% ipython --no-banner

In [1]: import numpy as np

In [2]: from numpy import linalg as LA

In [3]: np.set_printoptions(precision=3, suppress=True, linewidth=140, floatmode="fixed")

In [4]: feats = np.load("m.npy")

In [5]: feats
Out[5]: 
array([[ -2,  -2,  -2,  -2,  -2,  -2],
       [ -2,  -4,  -4,  -4,  -4,  -4],
       [ -2,  -4,  -6,  -6,  -6,  -6],
       [ -2,  -4,  -6,  -8,  -8,  -8],
       [ -2,  -4,  -6,  -8, -10, -10],
       [ -2,  -4,  -6,  -8, -10, -12]])

In [6]: np.round(LA.det(feats), 3)
Out[6]: np.float64(64.0)

In [7]: round(np.abs(LA.eigvals(feats)).max(), 3)
Out[7]: np.float64(34.414)

In [8]: print(np.allclose(feats @ feats.T, feats.T @ feats))
True

In [9]: rng = np.random.default_rng(775)

In [10]: z = rng.permutation(6)

In [11]: z
Out[11]: array([2, 3, 4, 0, 5, 1])

In [12]: other = feats[z][:, z]

In [13]: print(np.trace(other))
-42

In [14]: np.diag(other)
Out[14]: array([ -6,  -8, -10,  -2, -12,  -4])

In [15]: np.sort(np.abs(LA.eigvals(other)))
Out[15]: array([ 0.530,  0.638,  0.892,  1.549,  3.976, 34.414])

In [16]: other = np.inv(feats)
AttributeError: module 'numpy' has no attribute 'inv'


In [17]: other = LA.inv(feats)

In [18]: (np.abs(other) > 1e-9).astype(int)
Out[18]: 
array([[1, 1, 0, 0, 0, 0],
       [1, 1, 1, 0, 0, 0],
       [0, 1, 1, 1, 0, 0],
       [0, 0, 1, 1, 1, 0],
       [0, 0, 0, 1, 1, 1],
       [0, 0, 0, 0, 1, 1]])

In [19]: round(float(LA.det(feats) * LA.det(other)), 3)
Out[19]: 1.0

In [20]: other
Out[20]: 
array([[-1.000,  0.500, -0.000, -0.000, -0.000, -0.000],
       [ 0.500, -1.000,  0.500, -0.000, -0.000, -0.000],
       [-0.000,  0.500, -1.000,  0.500, -0.000, -0.000],
       [-0.000, -0.000,  0.500, -1.000,  0.500, -0.000],
       [-0.000, -0.000, -0.000,  0.500, -1.000,  0.500],
       [-0.000, -0.000, -0.000, -0.000,  0.500, -0.500]])

In [21]: W1 = np.array([[0, -1], [1, 2], [0, 1], [0, -2], [-1, -1], [2, 1]])

In [22]: beta = np.array([2, 1])

In [23]: H = np.maximum(feats @ W1 + beta, 0)

In [24]: (H > 0).astype(int)
Out[24]: 
array([[0, 1],
       [0, 0],
       [0, 1],
       [0, 1],
       [0, 1],
       [0, 1]])

In [25]: W2 = np.array([[4, 1, 8], [8, 9, 0]])

In [26]: (H @ W2).round(6).argmax(axis=1)
Out[26]: array([1, 0, 1, 1, 1, 1])

In [27]: other = feats[0, 0] * feats[1:] - np.outer(feats[1:, 0], feats[0])

In [28]: other
Out[28]: 
array([[ 0,  4,  4,  4,  4,  4],
       [ 0,  4,  8,  8,  8,  8],
       [ 0,  4,  8, 12, 12, 12],
       [ 0,  4,  8, 12, 16, 16],
       [ 0,  4,  8, 12, 16, 20]])

In [29]: LA.matrix_rank(other), LA.matrix_rank(feats)
Out[29]: (np.int64(5), np.int64(6))

In [30]: K = np.load("x.npy")

In [31]: K
Out[31]: 
array([[ 2, -2,  2,  1,  1,  1, -2,  1, -2, -1],
       [ 2,  2,  2, -2, -1,  1, -2,  1,  2, -1],
       [-2, -1,  2,  2, -2,  0,  1,  2, -2, -2],
       [-1, -2,  1,  2,  0, -2, -1, -1, -2, -1],
       [-1, -1,  1, -2,  0, -2, -2, -2,  2,  2],
       [-1,  1,  2,  2,  1, -2,  1, -2,  1,  0],
       [ 0,  2,  1,  1,  0,  0,  1,  2, -2, -1],
       [ 0, -1,  2,  2,  2, -1,  1,  0,  2,  1],
       [ 1, -1,  2,  1,  2,  0,  2,  0,  2,  0],
       [-2, -1,  2,  0,  0,  1,  1,  1,  2,  2]])

In [32]: print(LA.norm(K, axis=0))
[4.472 4.690 5.568 5.196 3.873 4.000 4.690 4.472 6.083 4.123]

In [33]: round(LA.norm(K, 2), 3)
Out[33]: np.float64(7.868)

In [34]: K[8] @ K[3]
Out[34]: np.int64(-1)

In [35]: J = np.load("out11.npy")

In [36]: J
Out[36]: 
array([[114, 101,  53,  89, 102,  51, 110,  76],
       [101, 121,  38,  89, 110,  56, 106,  80],
       [ 53,  38,  44,  43,  59,  23,  54,  33],
       [ 89,  89,  43,  83,  95,  53,  94,  71],
       [102, 110,  59,  95, 127,  63, 119,  83],
       [ 51,  56,  23,  53,  63,  58,  73,  49],
       [110, 106,  54,  94, 119,  73, 133,  86],
       [ 76,  80,  33,  71,  83,  49,  86,  65]])

In [37]: z = rng.permutation(8)

In [38]: z
Out[38]: array([6, 4, 3, 0, 1, 5, 2, 7])

In [39]: other = J[z][:, z]

In [40]: np.allclose(other, J)
Out[40]: False

In [41]: np.diag(other)
Out[41]: array([133, 127,  83, 114, 121,  58,  44,  65])

In [42]: print(other)
[[133 119  94 110 106  73  54  86]
 [119 127  95 102 110  63  59  83]
 [ 94  95  83  89  89  53  43  71]
 [110 102  89 114 101  51  53  76]
 [106 110  89 101 121  56  38  80]
 [ 73  63  53  51  56  58  23  49]
 [ 54  59  43  53  38  23  44  33]
 [ 86  83  71  76  80  49  33  65]]

In [43]: [round(float(x), 3) for x in LA.svd(J, compute_uv=False)[:3]]
Out[43]: [643.988, 35.087, 31.638]

In [44]: other = J + rng.integers(-2, 3, (8, 1)) @ rng.integers(-2, 3, (1, 8))

In [45]: other
Out[45]: 
array([[118,  99,  57,  89,  98,  53, 112,  78],
       [105, 119,  42,  89, 106,  58, 108,  82],
       [ 53,  38,  44,  43,  59,  23,  54,  33],
       [ 89,  89,  43,  83,  95,  53,  94,  71],
       [104, 109,  61,  95, 125,  64, 120,  84],
       [ 55,  54,  27,  53,  59,  60,  75,  51],
       [110, 106,  54,  94, 119,  73, 133,  86],
       [ 72,  82,  29,  71,  87,  47,  84,  63]])

In [46]: other - J
Out[46]: 
array([[ 4, -2,  4,  0, -4,  2,  2,  2],
       [ 4, -2,  4,  0, -4,  2,  2,  2],
       [ 0,  0,  0,  0,  0,  0,  0,  0],
       [ 0,  0,  0,  0,  0,  0,  0,  0],
       [ 2, -1,  2,  0, -2,  1,  1,  1],
       [ 4, -2,  4,  0, -4,  2,  2,  2],
       [ 0,  0,  0,  0,  0,  0,  0,  0],
       [-4,  2, -4,  0,  4, -2, -2, -2]])

In [47]: other = np.array([[2, 3, 1], [-1, 3, 0], [-1, 2, -2]])

In [48]: W2 = np.array([[8, 6], [2, 6]])

In [49]: A = np.block([[other, np.array([[2, 3], [0, 1], [2, 2]])], [np.zeros((2, 3)), W2]])

In [50]: A
Out[50]: 
array([[ 2.000,  3.000,  1.000,  2.000,  3.000],
       [-1.000,  3.000,  0.000,  0.000,  1.000],
       [-1.000,  2.000, -2.000,  2.000,  2.000],
       [ 0.000,  0.000,  0.000,  8.000,  6.000],
       [ 0.000,  0.000,  0.000,  2.000,  6.000]])

In [51]: other = A / LA.norm(A, axis=1, keepdims=True)

In [52]: C2 = other @ other.T

In [53]: np.argwhere(np.triu(np.abs(C2) > 0.95, 1))
Out[53]: array([], shape=(0, 2), dtype=int64)

In [54]: print(round(LA.det(A[::-1]), 3))
-612.0

In [55]: np.einsum("ij,ji->", A, A)
Out[55]: np.float64(133.0)

In [56]: np.round(LA.eigvals(A).sum().real, 3)
Out[56]: np.float64(17.0)

In [57]: np.kron(np.eye(2, dtype=int), A)
Out[57]: 
array([[ 2.000,  3.000,  1.000,  2.000,  3.000,  0.000,  0.000,  0.000,  0.000,  0.000],
       [-1.000,  3.000,  0.000,  0.000,  1.000, -0.000,  0.000,  0.000,  0.000,  0.000],
       [-1.000,  2.000, -2.000,  2.000,  2.000, -0.000,  0.000, -0.000,  0.000,  0.000],
       [ 0.000,  0.000,  0.000,  8.000,  6.000,  0.000,  0.000,  0.000,  0.000,  0.000],
       [ 0.000,  0.000,  0.000,  2.000,  6.000,  0.000,  0.000,  0.000,  0.000,  0.000],
       [ 0.000,  0.000,  0.000,  0.000,  0.000,  2.000,  3.000,  1.000,  2.000,  3.000],
       [-0.000,  0.000,  0.000,  0.000,  0.000, -1.000,  3.000,  0.000,  0.000,  1.000],
       [-0.000,  0.000, -0.000,  0.000,  0.000, -1.000,  2.000, -2.000,  2.000,  2.000],
       [ 0.000,  0.000,  0.000,  0.000,  0.000,  0.000,  0.000,  0.000,  8.000,  6.000],
       [ 0.000,  0.000,  0.000,  0.000,  0.000,  0.000,  0.000,  0.000,  2.000,  6.000]])

In [58]: np.einsum("ii->", A)
Out[58]: np.float64(17.0)
